>>> import numpy as np
>>> np.set_printoptions(precision=1, suppress=True, linewidth=140, floatmode="fixed")
>>> def tidy(a):
...     return np.round(a, 1) + 0
... 
>>> J = np.loadtxt("sample13.csv", delimiter=",")
>>> J
array([[ 1.0,  2.0,  0.0, -2.0,  2.0],
       [-2.0, -2.0, -1.0,  1.0, -2.0],
       [-2.0, -2.0, -1.0,  1.0, -2.0]])
>>> # column 4 repeats column 1
>>> [round(float(x), 1) for x in np.linalg.svd(J, compute_uv=False)[:3]]
[6.2, 1.4, 0.0]
>>> left, sigma, vt = np.linalg.svd(J)
>>> tidy(sigma)
array([6.2, 1.4, 0.0])
>>> B = left[:, :2] @ np.diag(sigma[:2]) @ vt[:2]
>>> tidy(np.abs(J - B).max())
np.float64(0.0)
>>> tidy(np.linalg.norm(J - B, 2)), tidy(sigma[2])
(np.float64(0.0), np.float64(0.0))
>>> tidy(np.linalg.norm(J - B) / np.linalg.norm(J))
np.float64(0.0)
>>> np.abs(np.diag(np.linalg.qr(J)[1])) > 1e-9
array([ True,  True, False])
>>> np.linalg.lstsq(J[:-1].T, J[-1])[2]
np.int32(2)
>>> tidy(J @ np.linalg.pinv(J) @ J)
array([[ 1.0,  2.0,  0.0, -2.0,  2.0],
       [-2.0, -2.0, -1.0,  1.0, -2.0],
       [-2.0, -2.0, -1.0,  1.0, -2.0]])
>>> A = np.load("out12.npy")
>>> tidy(A)
array([[ 12.5,  -6.2,   6.0,  -4.3],
       [ 11.4,   9.9, -11.4,  -5.3],
       [ -1.5,  13.0,  10.2,   0.7],
       [  6.9,   2.6,  -0.3,  15.3]])
>>> def softmax(z):
...     e = np.exp(z - z.max(axis=-1, keepdims=True))
...     return e / e.sum(axis=-1, keepdims=True)
... 
>>> softmax(A).sum(axis=1)
array([1.0, 1.0, 1.0, 1.0])
>>> tidy(softmax(A[3] + 3))
array([0.0, 0.0, 0.0, 1.0])
>>> tidy(softmax(10 * A[3]))
array([0.0, 0.0, 0.0, 1.0])
>>> S = A @ A.T / np.sqrt(4)
>>> tidy(softmax(S))
array([[1.0, 0.0, 0.0, 0.0],
       [0.0, 1.0, 0.0, 0.0],
       [0.0, 0.0, 1.0, 0.0],
       [0.0, 0.0, 0.0, 1.0]])
>>> x = np.array([-1, 3, 3, -1])
>>> target = A @ x
>>> tidy(target)
array([ -8.8, -10.8,  70.2, -15.4])
>>> tidy(np.linalg.solve(A, A[:, 1]))
array([0.0, 1.0, 0.0, 0.0])
>>> tidy(np.linalg.solve(A, -2 * target))
array([ 2.0, -6.0, -6.0,  2.0])
>>> u, g = A[2], A[3]
>>> tidy(u @ u)
np.float64(274.7)
>>> tidy(u @ g)
np.float64(31.1)
>>> p = (u @ g) / (u @ u) * u
>>> tidy(np.linalg.norm(u + g) ** 2 + np.linalg.norm(u - g) ** 2)
np.float64(1127.8)
>>> tidy((g - p) @ u)
np.float64(0.0)
>>> tidy(p)
array([-0.2,  1.5,  1.2,  0.1])
>>> tidy(A.sum(axis=0))
array([29.3, 19.2,  4.5,  6.4])
>>> tidy(A.sum(axis=1))
array([ 8.0,  4.5, 22.4, 24.5])
>>> tidy(np.diff(A, axis=0))
array([[ -1.2,  16.1, -17.5,  -0.9],
       [-12.9,   3.1,  21.6,   6.0],
       [  8.4, -10.4, -10.4,  14.6]])
>>> tidy(A - A[0])
array([[  0.0,   0.0,   0.0,   0.0],
       [ -1.2,  16.1, -17.5,  -0.9],
       [-14.0,  19.2,   4.1,   5.1],
       [ -5.6,   8.8,  -6.3,  19.7]])
>>> np.linalg.matrix_rank(A)
np.int64(4)
>>> tidy(A.mean(axis=0))
array([7.3, 4.8, 1.1, 1.6])
>>> tidy(np.linalg.norm(A))
np.float64(34.6)
>>> np.count_nonzero(A)
np.int64(16)
>>> A.shape
(4, 4)
>>> tidy(np.linalg.svd(A, compute_uv=False))
array([20.0, 18.0, 16.2, 14.6])
